% ipython --no-banner

In [1]: import numpy as np

In [2]: np.set_printoptions(suppress=True, linewidth=200)

In [3]: F = np.loadtxt("x.csv", delimiter=",")

In [4]: F
Out[4]: 
array([[ 0.,  0.,  0.,  0.,  0.,  0., -3.,  2., -3.,  1.,  3., -1., -1., -3.,  3., -2.],
       [ 0.,  0.,  0.,  0.,  0.,  0.,  0.,  0., -2., -1.,  3., -2.,  0., -1., -2.,  2.],
       [ 0.,  0.,  0.,  0.,  0.,  0., -1., -3.,  2.,  0.,  1.,  0.,  2., -1.,  1.,  1.],
       [ 0.,  0.,  0.,  0.,  0.,  0., -1.,  1., -3., -1.,  3.,  0.,  0., -1., -2.,  3.],
       [ 0.,  0.,  0.,  0.,  0.,  0., -2., -3.,  1.,  2., -2.,  3.,  2., -1., -2., -2.],
       [ 0.,  0.,  0.,  0.,  0.,  0.,  1.,  3.,  1.,  1., -3.,  2., -1., -3., -1., -1.],
       [-3.,  0., -1., -1., -2.,  1.,  0.,  0.,  0.,  0.,  0.,  0.,  0.,  0.,  0.,  0.],
       [ 2.,  0., -3.,  1., -3.,  3.,  0.,  0.,  0.,  0.,  0.,  0.,  0.,  0.,  0.,  0.],
       [-3., -2.,  2., -3.,  1.,  1.,  0.,  0.,  0.,  0.,  0.,  0.,  0.,  0.,  0.,  0.],
       [ 1., -1.,  0., -1.,  2.,  1.,  0.,  0.,  0.,  0.,  0.,  0.,  0.,  0.,  0.,  0.],
       [ 3.,  3.,  1.,  3., -2., -3.,  0.,  0.,  0.,  0.,  0.,  0.,  0.,  0.,  0.,  0.],
       [-1., -2.,  0.,  0.,  3.,  2.,  0.,  0.,  0.,  0.,  0.,  0.,  0.,  0.,  0.,  0.],
       [-1.,  0.,  2.,  0.,  2., -1.,  0.,  0.,  0.,  0.,  0.,  0.,  0.,  0.,  0.,  0.],
       [-3., -1., -1., -1., -1., -3.,  0.,  0.,  0.,  0.,  0.,  0.,  0.,  0.,  0.,  0.],
       [ 3., -2.,  1., -2., -2., -1.,  0.,  0.,  0.,  0.,  0.,  0.,  0.,  0.,  0.,  0.],
       [-2.,  2.,  1.,  3., -2., -1.,  0.,  0.,  0.,  0.,  0.,  0.,  0.,  0.,  0.,  0.]])

In [5]: rank = np.linalg.matrix_rank(F)

In [6]: rank
Out[6]: np.int64(12)

In [7]: null = np.linalg.svd(F)[2][rank:].T

In [8]: np.linalg.matrix_rank(F.T @ F), np.linalg.matrix_rank(F @ F.T)
Out[8]: (np.int64(12), np.int64(12))

In [9]: [int(np.linalg.matrix_rank(np.delete(F, i, axis=0))) for i in range(16)]
Out[9]: [11, 11, 11, 11, 11, 11, 12, 12, 12, 12, 12, 12, 12, 12, 12, 12]

In [10]: np.allclose(F @ null, 0)
Out[10]: True

In [11]: [int(np.linalg.matrix_rank(F[:i])) for i in range(1, len(F) + 1)]
Out[11]: [1, 2, 3, 4, 5, 6, 7, 8, 9, 10, 11, 12, 12, 12, 12, 12]

In [12]: null.shape
Out[12]: (16, 4)
